$ ipython --no-banner

In [1]: import numpy as np

In [2]: np.set_printoptions(precision=3, suppress=True, linewidth=100)

In [3]: rnd = lambda a: np.round(a, 3) + 0

In [4]: F = np.loadtxt("w.csv", delimiter=",")

In [5]: F
Out[5]: 
array([[ 1.,  0., -2.,  2., -2.,  2., -2., -2.,  2.,  2.,  1.,  2., -1., -2.],
       [ 0., -2., -2., -1., -1.,  2., -1., -2., -2., -2., -1., -1., -2., -2.],
       [ 2.,  1.,  1.,  1., -1., -1.,  2., -2., -1., -2.,  2., -1.,  1., -2.],
       [ 2.,  1., -1., -1.,  1.,  2.,  1., -2.,  2., -1.,  1.,  0.,  1.,  2.],
       [-1.,  2.,  2.,  2.,  1.,  0., -1.,  0., -2.,  2., -1.,  0.,  1.,  1.],
       [-1.,  2.,  0.,  0.,  1., -2.,  2., -2.,  1.,  0.,  2.,  1.,  0.,  2.],
       [-1., -2.,  1.,  0.,  1., -2., -2.,  0.,  2.,  2., -2.,  2.,  1.,  0.],
       [ 1.,  1., -1., -2.,  1.,  2.,  2.,  1.,  1., -1.,  0., -2., -2.,  1.],
       [ 2.,  0., -2.,  2., -2.,  2., -2.,  1.,  2., -1., -1., -1.,  2.,  0.],
       [ 2.,  0., -1.,  0., -2., -1., -2., -1., -1.,  2.,  0., -2.,  1.,  1.],
       [ 2.,  2.,  0.,  2.,  0., -1.,  2., -2.,  0.,  2., -2.,  0., -1.,  1.],
       [ 2.,  2.,  2.,  1.,  2.,  0.,  1., -1., -1., -1., -1., -1.,  0.,  2.],
       [ 1.,  1., -1.,  1.,  2.,  2.,  1., -1.,  0., -1.,  0.,  2., -1.,  1.],
       [-1., -1., -1., -2., -2., -2.,  2.,  2., -2.,  1.,  1., -2.,  1.,  1.]])

In [6]: q, evecs = np.linalg.qr(F[:, :9])[0], np.linalg.qr(F[:, 9:])[0]

In [7]: sigma = np.linalg.svd(q.T @ evecs, compute_uv=False)

In [8]: (sigma > 0.9).sum()
Out[8]: np.int64(2)

In [9]: out = np.linalg.invert(F)
---------------------------------------------------------------------------
AttributeError                            Traceback (most recent call last)
Cell In[9], line 1
----> 1 out = np.linalg.invert(F)

AttributeError: module 'numpy.linalg' has no attribute 'invert'

In [10]: out = np.linalg.inv(F)

In [11]: print(rnd(np.linalg.det(F) * np.linalg.det(out)))
1.0

In [12]: cov = F.T @ F

In [13]: np.diag(cov)
Out[13]: array([31., 29., 27., 29., 31., 39., 41., 33., 33., 34., 23., 29., 21., 30.])

In [14]: np.allclose(cov, cov.T)
Out[14]: True

In [15]: print(np.linalg.matrix_rank(cov))
14

In [16]: (F @ F.T).shape
Out[16]: (14, 14)
